% ipython --no-banner

In [1]: import numpy as np

In [2]: from numpy import linalg as LA

In [3]: np.set_printoptions(suppress=True, linewidth=120)

In [4]: rnd = lambda a: np.round(a, 3) + 0

In [5]: u = np.array([2, 2, -1, 2, 1])

In [6]: rng = np.random.default_rng(951998)

In [7]: X = np.outer(rng.normal(size=32), u) + 0.1 * rng.normal(size=(32, 5))

In [8]: rnd(X)
Out[8]: 
array([[ 1.46 ,  1.736, -0.98 ,  1.5  ,  0.914],
       [ 0.933,  0.897, -0.34 ,  0.735,  0.224],
       [-0.202, -0.054, -0.022,  0.164,  0.029],
       [ 3.087,  3.252, -1.617,  3.139,  1.404],
       [ 2.119,  2.159, -1.203,  2.04 ,  1.276],
       [ 0.966,  0.969, -0.438,  0.931,  0.549],
       [-1.758, -1.433,  0.837, -1.612, -0.71 ],
       [ 1.116,  1.177, -0.52 ,  1.105,  0.668],
       [ 2.141,  2.12 , -0.92 ,  2.123,  1.01 ],
       [ 2.546,  2.81 , -1.299,  2.77 ,  1.315],
       [ 1.342,  1.257, -0.597,  1.396,  0.496],
       [-0.892, -0.971,  0.328, -0.963, -0.538],
       [-0.336, -0.288,  0.065, -0.469, -0.241],
       [ 2.541,  2.788, -1.193,  2.521,  1.103],
       [-3.078, -3.036,  1.587, -3.116, -1.664],
       [-2.2  , -2.193,  0.884, -2.167, -1.025],
       [-1.159, -1.212,  0.65 , -1.367, -0.624],
       [-0.792, -0.776,  0.344, -0.64 , -0.584],
       [ 0.423,  0.23 , -0.141,  0.317,  0.178],
       [ 0.031,  0.014, -0.051, -0.038, -0.048],
       [-0.322, -0.452,  0.156, -0.293, -0.286],
       [ 1.394,  1.272, -0.436,  1.419,  0.726],
       [-2.055, -1.985,  1.183, -1.945, -0.964],
       [-0.232, -0.034,  0.101, -0.096, -0.157],
       [ 3.245,  3.432, -1.594,  3.395,  1.821],
       [-1.983, -1.765,  1.087, -1.928, -0.724],
       [-2.444, -2.309,  1.334, -2.369, -1.042],
       [ 0.623,  0.521, -0.311,  0.447,  0.209],
       [ 1.032,  0.982, -0.518,  0.987,  0.504],
       [-1.949, -1.912,  0.981, -1.807, -0.967],
       [-2.083, -2.027,  0.92 , -2.126, -1.104],
       [-1.623, -1.472,  0.829, -1.541, -0.754]])

In [9]: B = np.array([[-2, 3], [-3, 1], [2, -4], [1, 5], [-5, 2]])

In [10]: np.vstack([X, B.T]).shape
Out[10]: (34, 5)

In [11]: LA.matrix_rank(np.vstack([X, B.T]))
Out[11]: np.int64(5)

In [12]: u, r1 = X[2], X[19]

In [13]: rnd(u @ u)
Out[13]: np.float64(0.072)

In [14]: rnd(u @ r1)
Out[14]: np.float64(-0.014)

In [15]: p = (u @ r1) / (u @ u) * u

In [16]: rnd(LA.norm(u + r1) ** 2 + LA.norm(u - r1) ** 2)
Out[16]: np.float64(0.159)

In [17]: rnd((r1 - p) @ u)
Out[17]: np.float64(0.0)

In [18]: w1 = np.array([[2, 2, 2, 0, 1, 0],
    ...:     [1, 0, 1, 0, 1, 1],
    ...:     [0, 1, 0, 1, 2, 2],
    ...:     [1, 1, 1, 0, 0, 1],
    ...:     [2, 1, 0, 0, 2, 2]])

In [19]: b = np.array([5, 2, -3, -5, 2, -1])

In [20]: act = np.maximum(X @ w1 + b, 0)

In [21]: rnd((act > 0).mean(axis=0))
Out[21]: array([0.688, 0.625, 0.406, 0.   , 0.625, 0.406])

In [22]: cent = np.array([[-1, 4, 7],
    ...:     [1, 5, 7],
    ...:     [-6, -1, -9],
    ...:     [-3, 8, -5],
    ...:     [4, 4, 2],
    ...:     [-8, 6, -6]])

In [23]: (act @ cent).round(6).argmax(axis=1)
Out[23]: array([1, 2, 2, 1, 1, 2, 0, 2, 1, 1, 2, 2, 2, 1, 0, 0, 0, 2, 2, 2, 2, 1, 0, 2, 1, 0, 0, 2, 2, 0, 0, 0])

In [24]: w1 @ cent
Out[24]: 
array([[ -8,  20,  12],
       [-11,  13,  -6],
       [-10,  33,  -6],
       [-14,  14,  -1],
       [ -9,  33,  13]])

In [25]: cent = X[[8, 3]].astype(float)

In [26]: for _ in range(4):
    ...:     z = LA.norm(X[:, None] - cent, axis=-1).argmin(axis=1)
    ...:     cent = np.array([X[z == j].mean(axis=0) for j in range(2)])
    ...: 

In [27]: print(z)
[1 1 0 1 1 1 0 1 1 1 1 0 0 1 0 0 0 0 0 0 0 1 0 0 1 0 0 1 1 0 0 0]

In [28]: np.bincount(z)
Out[28]: array([18, 14])

In [29]: np.argsort(-LA.norm(X, axis=0).round(6), kind="stable")[:3]
Out[29]: array([1, 0, 3])

In [30]: rnd(np.abs(LA.svd(X)[2][-1]))
Out[30]: array([0.51 , 0.335, 0.329, 0.717, 0.068])

In [31]: print(rnd(LA.norm(X, 2) / LA.norm(X)))
0.998

In [32]: round(np.log10(LA.cond(X)))
Out[32]: 2

In [33]: [round(float(x), 3) for x in LA.svd(X, compute_uv=False)[:3]]
Out[33]: [18.526, 0.678, 0.591]

In [34]: mat = np.load("arr.npy")

In [35]: print(mat)
[[ 18   6  -6   0 -12   6 -15]
 [  6  10   2  -4  -8   6  -7]
 [ -6   2   4  -2   2   0   4]
 [  0  -4  -2   2   2  -2   1]
 [-12  -8   2   2  10  -6  11]
 [  6   6   0  -2  -6   4  -6]
 [-15  -7   4   1  11  -6  13]]

In [36]: # symmetric, so the eigenvalues are real

In [37]: blk = np.stack([mat, 3 * mat, mat[::-1]])

In [38]: rnd(LA.det(blk))
Out[38]: array([0., 0., 0.])

In [39]: blk.sum(axis=0)
Out[39]: 
array([[ 57,  17, -20,   1, -37,  18, -47],
       [ 30,  46,   8, -18, -38,  28, -34],
       [-36,   0,  18,  -6,  18,  -6,  27],
       [  0, -20, -10,  10,  10, -10,   5],
       [-54, -30,  12,   6,  42, -24,  48],
       [ 30,  34,   2, -12, -32,  22, -31],
       [-42, -22,  10,   4,  32, -18,  37]])

In [40]: K = np.load("mat.npy")

In [41]: rnd(K)
Out[41]: 
array([[-0.473, -0.078,  0.474, -0.004,  0.238, -0.473,  0.12 , -0.039, -0.499],
       [-0.135, -0.376, -0.051, -0.13 , -0.144, -0.063,  0.83 ,  0.024,  0.327],
       [-0.101,  0.615, -0.228, -0.368,  0.393,  0.27 ,  0.356, -0.193, -0.181],
       [-0.169,  0.256,  0.604,  0.014,  0.098,  0.349,  0.01 ,  0.521,  0.371],
       [-0.338, -0.086, -0.501, -0.324,  0.175, -0.265, -0.22 ,  0.604,  0.094],
       [ 0.304,  0.505,  0.084, -0.014, -0.092, -0.709,  0.07 , -0.011,  0.359],
       [ 0.169, -0.341,  0.125, -0.162,  0.73 , -0.058, -0.171, -0.298,  0.399],
       [-0.675,  0.169, -0.176,  0.384, -0.061,  0.007, -0.142, -0.387,  0.404],
       [ 0.169,  0.043, -0.226,  0.754,  0.428, -0.031,  0.26 ,  0.292, -0.115]])

In [42]: q, V = LA.qr(K[:, :5])[0], LA.qr(K[:, 5:])[0]

In [43]: sig = LA.svd(q.T @ V, compute_uv=False)

In [44]: print(rnd(LA.norm(q @ q.T - V @ V.T, 2)))
1.0

In [45]: rnd(sig)
Out[45]: array([0., 0., 0., 0.])

In [46]: C2 = K.T @ K

In [47]: np.allclose(C2, C2.T)
Out[47]: True

In [48]: (K @ K.T).shape
Out[48]: (9, 9)

In [49]: np.trace(C2), rnd((K ** 2).sum())
Out[49]: (np.float64(9.0), np.float64(9.0))

In [50]: u = np.array([4, 4, 0, 2, 1, 1, 1, 5, 5])

In [51]: B = K + np.outer(u, np.eye(9)[5])

In [52]: rnd(LA.det(B) / LA.det(K)), rnd(1 + LA.solve(K, u)[5])
Out[52]: (np.float64(-1.596), np.float64(-1.596))

In [53]: LA.matrix_rank(LA.inv(B) - LA.inv(K), tol=1e-8)
Out[53]: np.int64(1)

In [54]: print(rnd(np.abs(LA.eigvals(K)).max()))
1.0

In [55]: u = np.array([3, 2, 4])

In [56]: rnd(np.correlate(K[6], K[7], "full"))
Out[56]: 
array([ 0.068, -0.203,  0.159, -0.064,  0.327, -0.196, -0.32 ,  0.105,  0.   ,  0.451, -0.31 ,  0.198, -0.611,  0.216,
       -0.005,  0.269, -0.269])

In [57]: rnd(np.convolve(K[6], u))
Out[57]: array([ 0.507, -0.686,  0.368, -1.601,  2.365,  0.638,  2.29 , -1.468, -0.085, -0.395,  1.595])

In [58]: feats = np.load("run2.npy")

In [59]: feats
Out[59]: 
array([[ 1.7  ,  0.8  , -1.805, -0.5  ,  1.3  , -0.3  ],
       [ 0.2  , -0.4  , -0.297, -0.4  , -1.5  ,  0.2  ],
       [ 0.4  ,  0.2  , -0.103,  0.4  , -0.7  , -0.9  ],
       [ 0.3  , -1.4  , -0.259,  0.7  , -0.4  ,  1.4  ],
       [ 0.4  , -0.4  , -0.424, -0.6  , -0.9  , -0.1  ],
       [ 1.7  ,  0.4  , -1.773, -1.   ,  1.2  ,  0.   ],
       [-0.4  ,  0.   ,  0.261,  0.7  ,  0.5  , -0.3  ],
       [ 0.5  ,  0.9  , -0.593, -0.9  , -0.2  , -0.6  ],
       [ 0.9  ,  0.2  , -0.982, -1.1  , -1.3  , -0.6  ],
       [-0.5  , -1.   ,  0.495,  0.7  ,  0.7  ,  0.2  ],
       [ 0.6  ,  0.9  , -0.581, -0.3  ,  0.6  , -0.4  ],
       [ 1.2  ,  0.2  , -1.06 , -0.6  , -0.5  ,  2.   ],
       [ 1.8  , -0.3  , -1.572, -1.8  , -0.9  ,  1.1  ],
       [ 2.6  ,  0.8  , -2.473, -0.2  , -0.5  ,  0.3  ],
       [ 0.4  ,  0.4  , -0.456,  0.3  ,  0.2  , -1.   ],
       [ 3.   ,  1.4  , -2.829,  0.6  ,  0.7  , -3.   ],
       [ 1.4  , -0.9  , -1.327, -0.1  , -1.6  , -0.5  ],
       [ 0.9  , -0.3  , -0.977,  0.6  , -0.4  ,  0.5  ],
       [ 0.5  , -0.4  , -0.61 , -2.6  ,  0.5  ,  1.5  ],
       [-1.   ,  2.3  ,  1.105,  1.7  ,  0.6  ,  0.1  ],
       [ 0.9  ,  1.   , -0.878,  0.9  , -0.7  , -0.8  ],
       [ 0.7  ,  1.   , -0.57 , -0.7  , -1.5  ,  0.1  ],
       [ 0.2  , -1.5  , -0.206, -0.2  ,  0.9  ,  1.2  ]])

In [60]: B = np.c_[feats[:, :5] @ np.array([[1, 4, 5, 0, 5],
    ...:     [2, 5, 1, 1, 5],
    ...:     [1, 1, 5, 0, 5],
    ...:     [2, 5, 4, 1, 5],
    ...:     [5, 1, 0, 0, 2]]), np.array([0, 1, 2, -3, -3, -1, -1, -2, -1, -2, 3, -2, 1, -2, -2, 2, -1, 2, -3, -3, -1, 3, -2])]

In [61]: rnd(B)
Out[61]: 
array([[  6.995,   7.795,  -1.725,   0.3  ,   3.575,   0.   ],
       [ -9.197,  -4.997,  -2.485,  -0.8  ,  -7.485,   1.   ],
       [ -2.003,   3.797,   3.285,   0.6  ,   3.085,   2.   ],
       [ -3.359,  -2.959,   1.605,  -0.7  ,  -4.095,  -3.   ],
       [ -6.524,  -4.724,  -2.92 ,  -1.   ,  -6.92 ,  -3.   ],
       [  4.727,   3.227,  -3.965,  -0.6  ,  -0.965,  -1.   ],
       [  3.761,   2.661,   2.105,   0.7  ,   3.805,  -1.   ],
       [ -1.093,   1.207,  -3.165,   0.   ,  -0.865,  -2.   ],
       [ -8.382,  -3.182,  -4.61 ,  -0.9  ,  -7.51 ,  -1.   ],
       [  2.895,  -2.305,   1.775,  -0.3  ,  -0.125,  -2.   ],
       [  4.219,   5.419,  -0.205,   0.6  ,   4.295,   3.   ],
       [ -3.16 ,   1.24 ,  -1.5  ,  -0.4  ,  -2.3  ,  -2.   ],
       [ -8.472,  -5.772,  -6.36 ,  -2.1  , -11.16 ,   1.   ],
       [ -1.173,  10.427,   0.635,   0.6  ,   2.635,  -2.   ],
       [  2.344,   4.844,   1.32 ,   0.7  ,   3.62 ,  -2.   ],
       [  7.671,  19.871,   4.655,   2.   ,  12.255,   2.   ],
       [ -9.927,  -2.327,  -0.935,  -1.   ,  -7.835,  -1.   ],
       [ -1.477,   3.723,   1.715,   0.3  ,   0.315,   2.   ],
       [ -3.61 , -13.11 , -11.35 ,  -3.   , -14.55 ,  -3.   ],
       [ 11.105,  17.705,   9.625,   4.   ,  21.725,  -3.   ],
       [  0.322,  11.522,   4.71 ,   1.9  ,   8.21 ,  -1.   ],
       [ -6.77 ,   2.23 ,  -1.15 ,   0.3  ,  -0.85 ,   3.   ],
       [  1.094,  -7.006,  -2.33 ,  -1.7  ,  -6.73 ,  -2.   ]])

In [62]: print(LA.matrix_rank(B))
6

In [63]: z = B[:, 3] > np.median(B[:, 3])

In [64]: u = B[z].mean(axis=0) - B[~z].mean(axis=0)

In [65]: np.argsort(-np.abs(u).round(6), kind="stable")
Out[65]: array([4, 1, 0, 2, 3, 5])

In [66]: ((B - B.mean(axis=0)) @ u > 0).astype(int)
Out[66]: array([1, 0, 1, 0, 0, 1, 1, 0, 0, 0, 1, 0, 0, 1, 1, 1, 0, 1, 0, 1, 1, 0, 0])

In [67]: rnd(u)
Out[67]: array([ 6.023, 11.574,  5.29 ,  2.133, 11.576,  1.773])

In [68]: E = np.load("m.npy")

In [69]: E
Out[69]: 
array([[-1,  1, -1, -2],
       [-1,  2,  0,  0],
       [ 2,  0, -1,  0],
       [-1,  2,  0,  0],
       [ 0, -2,  1, -2],
       [-2,  2, -1,  0]])

In [70]: # row 3 repeats row 1

In [71]: vec = np.array([1, -1, 2, -1])

In [72]: a = np.maximum(E @ vec, 0)

In [73]: np.maximum(E @ (3 * vec), 0)
Out[73]: array([ 0,  0,  0,  0, 18,  0])

In [74]: np.maximum(E @ vec, 0) - np.maximum(-E @ vec, 0)
Out[74]: array([-2, -3,  0, -3,  6, -6])

In [75]: print(np.flatnonzero(a > 1e-9))
[4]

In [76]: E * (a > 1e-9)[:, None]
Out[76]: 
array([[ 0,  0,  0,  0],
       [ 0,  0,  0,  0],
       [ 0,  0,  0,  0],
       [ 0,  0,  0,  0],
       [ 0, -2,  1, -2],
       [ 0,  0,  0,  0]])

In [77]: vec = np.array([0, 1, -2, -1])

In [78]: LA.norm(E @ vec) <= LA.norm(E, 2) * LA.norm(vec) + 1e-9
Out[78]: np.True_

In [79]: E @ np.ones(4)
Out[79]: array([-3.,  1.,  1.,  1., -3., -1.])

In [80]: E * vec
Out[80]: 
array([[ 0,  1,  2,  2],
       [ 0,  2,  0,  0],
       [ 0,  0,  2,  0],
       [ 0,  2,  0,  0],
       [ 0, -2, -2,  2],
       [ 0,  2,  2,  0]])

In [81]: C2 = E.T @ E

In [82]: np.diag(C2)
Out[82]: array([11, 17,  4,  8])

In [83]: (E @ E.T).shape
Out[83]: (6, 6)

In [84]: print(rnd(LA.svd(E, compute_uv=False) ** 2))
[24.562  9.657  4.724  1.057]

In [85]: np.trace(C2), (E ** 2).sum()
Out[85]: (np.int64(40), np.int64(40))

In [86]: J = np.load("block3.npy")

In [87]: J
Out[87]: 
array([[-10, -10,  -4,  -5],
       [-12, -12,  -6,  -7],
       [ -8,  -8,  -2,  -3],
       [ -9,  -9,  -3,  -4]])

In [88]: # column 1 repeats column 0

In [89]: u = np.array([1, 2, 1])

In [90]: print(np.correlate(J[3], J[1], "full"))
[ 63 117 183 262 168  84  48]

In [91]: np.array([np.convolve(row, u, "same") for row in J])
Out[91]: 
array([[-30, -34, -23, -14],
       [-36, -42, -31, -20],
       [-24, -26, -15,  -8],
       [-27, -30, -19, -11]])

In [92]: B = np.array([[0, -2, -1], [-1, -1, 2], [0, 2, -1], [-2, 0, 2]])

In [93]: print(np.einsum("ik,kj->ij", J, B))
[[ 20  22 -16]
 [ 26  24 -20]
 [ 14  20 -12]
 [ 17  21 -14]]

In [94]: np.einsum("ik,kj->ji", J, B)
Out[94]: 
array([[ 20,  26,  14,  17],
       [ 22,  24,  20,  21],
       [-16, -20, -12, -14]])

In [95]: np.einsum("ij->j", J)
Out[95]: array([-39, -39, -15, -19])

In [96]: LA.matrix_rank(np.vstack([J, B.T]))
Out[96]: np.int64(4)

In [97]: M = np.array([[-2.0, -1.0, 0.0, 1.0, 0.0],
    ...:     [0.0, 1.0, 1.0, 2.0, 2.0],
    ...:     [0.0, 0.0, 3.0, 3.0, 3.0],
    ...:     [0.0, 0.0, 2.0, 1.0, 2.0],
    ...:     [0.0, 0.0, 3.0, 3.0, 1.0]])

In [98]: print(np.einsum("ii->", M))
4.0

In [99]: rnd(LA.eigvals(M))
Out[99]: array([-2.   ,  1.   ,  7.093, -0.547, -1.546])
